In [1]: import numpy as np

In [2]: from numpy import linalg as LA

In [3]: np.set_printoptions(suppress=True, linewidth=200)

In [4]: other = np.array([[3, 0, 3, -1], [5, 2, 4, 1], [-3, -4, -3, 2], [-5, -2, -1, 5]])

In [5]: other[-1] = other[0]

In [6]: mat = other + 0.1 * np.eye(4)

In [7]: mat
Out[7]: 
array([[ 3.1,  0. ,  3. , -1. ],
       [ 5. ,  2.1,  4. ,  1. ],
       [-3. , -4. , -2.9,  2. ],
       [ 3. ,  0. ,  3. , -0.9]])

In [8]: U, sv, VT = LA.svd(mat)

In [9]: sv.round(4)
Out[9]: array([10.3324,  3.2685,  2.1898,  0.0607])

In [10]: other = U[:, :3] @ np.diag(sv[:3]) @ VT[:3]

In [11]: round(LA.norm(mat - other) / LA.norm(mat), 4)
Out[11]: np.float64(0.0055)

In [12]: np.round(np.abs(mat - other).max(), 4)
Out[12]: np.float64(0.0318)

In [13]: proj = np.triu(np.array([[2, 1, 6, 4], [1, 8, 0, 7], [7, 6, 2, 4], [9, 6, 3, 0]]), 1) + np.eye(4)

In [14]: other = proj @ mat @ LA.inv(proj)

In [15]: np.round(proj @ mat - mat @ proj, 4)
Out[15]: 
array([[ -1., -25., -20., -15.],
       [ 21.,  -5.,  -9., -57.],
       [ 12.,   3.,  30.,  48.],
       [  0.,  -3., -18., -24.]])

In [16]: round(LA.det(other), 4)
Out[16]: np.float64(-4.4889)

In [17]: K = np.load("data.npy")

In [18]: K
Out[18]: 
array([[ 1,  0,  0,  0,  0,  0],
       [ 3,  1,  0,  0,  0,  0],
       [ 3, -2,  1,  0,  0,  0],
       [-2,  3,  2,  1,  0,  0],
       [-1, -1, -3, -2,  1,  0],
       [ 3,  1, -3,  3,  3,  1]])

In [19]: U, sv, VT = LA.svd(K)

In [20]: np.argmax(sv[:-1] / (sv[1:] + 1e-6)) + 1
Out[20]: np.int64(5)

In [21]: other = U[:, :5] @ np.diag(sv[:5]) @ VT[:5]

In [22]: LA.matrix_rank(other)
Out[22]: np.int64(5)

In [23]: round(LA.norm(K - other, 2), 4), np.round(sv[5], 4)
Out[23]: (np.float64(0.0047), np.float64(0.0047))

In [24]: LA.matrix_rank(K, rtol=0.05)
Out[24]: np.int64(5)

In [25]: F = 0.9 ** np.abs(np.subtract.outer(np.arange(9), np.arange(9)))

In [26]: F.round(4)
Out[26]: 
array([[1.    , 0.9   , 0.81  , 0.729 , 0.6561, 0.5905, 0.5314, 0.4783, 0.4305],
       [0.9   , 1.    , 0.9   , 0.81  , 0.729 , 0.6561, 0.5905, 0.5314, 0.4783],
       [0.81  , 0.9   , 1.    , 0.9   , 0.81  , 0.729 , 0.6561, 0.5905, 0.5314],
       [0.729 , 0.81  , 0.9   , 1.    , 0.9   , 0.81  , 0.729 , 0.6561, 0.5905],
       [0.6561, 0.729 , 0.81  , 0.9   , 1.    , 0.9   , 0.81  , 0.729 , 0.6561],
       [0.5905, 0.6561, 0.729 , 0.81  , 0.9   , 1.    , 0.9   , 0.81  , 0.729 ],
       [0.5314, 0.5905, 0.6561, 0.729 , 0.81  , 0.9   , 1.    , 0.9   , 0.81  ],
       [0.4783, 0.5314, 0.5905, 0.6561, 0.729 , 0.81  , 0.9   , 1.    , 0.9   ],
       [0.4305, 0.4783, 0.5314, 0.5905, 0.6561, 0.729 , 0.81  , 0.9   , 1.    ]])

In [27]: Lm = LA.cholesky(F)

In [28]: np.round(F / np.sqrt(np.outer(np.diag(F), np.diag(F))), 4)
Out[28]: 
array([[1.    , 0.9   , 0.81  , 0.729 , 0.6561, 0.5905, 0.5314, 0.4783, 0.4305],
       [0.9   , 1.    , 0.9   , 0.81  , 0.729 , 0.6561, 0.5905, 0.5314, 0.4783],
       [0.81  , 0.9   , 1.    , 0.9   , 0.81  , 0.729 , 0.6561, 0.5905, 0.5314],
       [0.729 , 0.81  , 0.9   , 1.    , 0.9   , 0.81  , 0.729 , 0.6561, 0.5905],
       [0.6561, 0.729 , 0.81  , 0.9   , 1.    , 0.9   , 0.81  , 0.729 , 0.6561],
       [0.5905, 0.6561, 0.729 , 0.81  , 0.9   , 1.    , 0.9   , 0.81  , 0.729 ],
       [0.5314, 0.5905, 0.6561, 0.729 , 0.81  , 0.9   , 1.    , 0.9   , 0.81  ],
       [0.4783, 0.5314, 0.5905, 0.6561, 0.729 , 0.81  , 0.9   , 1.    , 0.9   ],
       [0.4305, 0.4783, 0.5314, 0.5905, 0.6561, 0.729 , 0.81  , 0.9   , 1.    ]])

In [29]: Lm.round(4)
Out[29]: 
array([[1.    , 0.    , 0.    , 0.    , 0.    , 0.    , 0.    , 0.    , 0.    ],
       [0.9   , 0.4359, 0.    , 0.    , 0.    , 0.    , 0.    , 0.    , 0.    ],
       [0.81  , 0.3923, 0.4359, 0.    , 0.    , 0.    , 0.    , 0.    , 0.    ],
       [0.729 , 0.3531, 0.3923, 0.4359, 0.    , 0.    , 0.    , 0.    , 0.    ],
       [0.6561, 0.3178, 0.3531, 0.3923, 0.4359, 0.    , 0.    , 0.    , 0.    ],
       [0.5905, 0.286 , 0.3178, 0.3531, 0.3923, 0.4359, 0.    , 0.    , 0.    ],
       [0.5314, 0.2574, 0.286 , 0.3178, 0.3531, 0.3923, 0.4359, 0.    , 0.    ],
       [0.4783, 0.2316, 0.2574, 0.286 , 0.3178, 0.3531, 0.3923, 0.4359, 0.    ],
       [0.4305, 0.2085, 0.2316, 0.2574, 0.286 , 0.3178, 0.3531, 0.3923, 0.4359]])

In [30]: np.round(np.abs(LA.eigvals(F)).max(), 4)
Out[30]: np.float64(6.7722)

In [31]: np.round(np.sort(np.abs(LA.eigvals(F))), 4)
Out[31]: array([0.0542, 0.0595, 0.0698, 0.0888, 0.1249, 0.2019, 0.4068, 1.2218, 6.7722])

In [32]: np.allclose(F @ F.T, F.T @ F)
Out[32]: True

In [33]: np.trace(F)
Out[33]: np.float64(9.0)

In [34]: J = np.load("mat.npy")

In [35]: J
Out[35]: 
array([[-3,  1,  2, -6,  5],
       [ 5, -3,  1,  2, -6],
       [-6,  5, -3,  1,  2],
       [ 2, -6,  5, -3,  1],
       [ 1,  2, -6,  5, -3]])

In [36]: (J + J.T) / 2
Out[36]: 
array([[-3.,  3., -2., -2.,  3.],
       [ 3., -3.,  3., -2., -2.],
       [-2.,  3., -3.,  3., -2.],
       [-2., -2.,  3., -3.,  3.],
       [ 3., -2., -2.,  3., -3.]])

In [37]: np.round(np.sort(np.abs(LA.eigvals(J))), 4)
Out[37]: array([ 1.    ,  2.2749,  2.2749, 13.4842, 13.4842])

In [38]: round(LA.det(J), 4)
Out[38]: np.float64(-941.0)

In [39]: J @ J
Out[39]: 
array([[ -5,  50, -71,  65, -38],
       [-38,  -5,  50, -71,  65],
       [ 65, -38,  -5,  50, -71],
       [-71,  65, -38,  -5,  50],
       [ 50, -71,  65, -38,  -5]])

In [40]: rng = np.random.default_rng(89)

In [41]: lab = rng.permutation(5)

In [42]: lab
Out[42]: array([3, 0, 4, 1, 2])

In [43]: other = J[lab][:, lab]

In [44]: np.trace(other)
Out[44]: np.int64(-15)

In [45]: np.round(np.sort(np.abs(LA.eigvals(other))), 4)
Out[45]: array([ 1.    ,  2.2749,  2.2749, 13.4842, 13.4842])
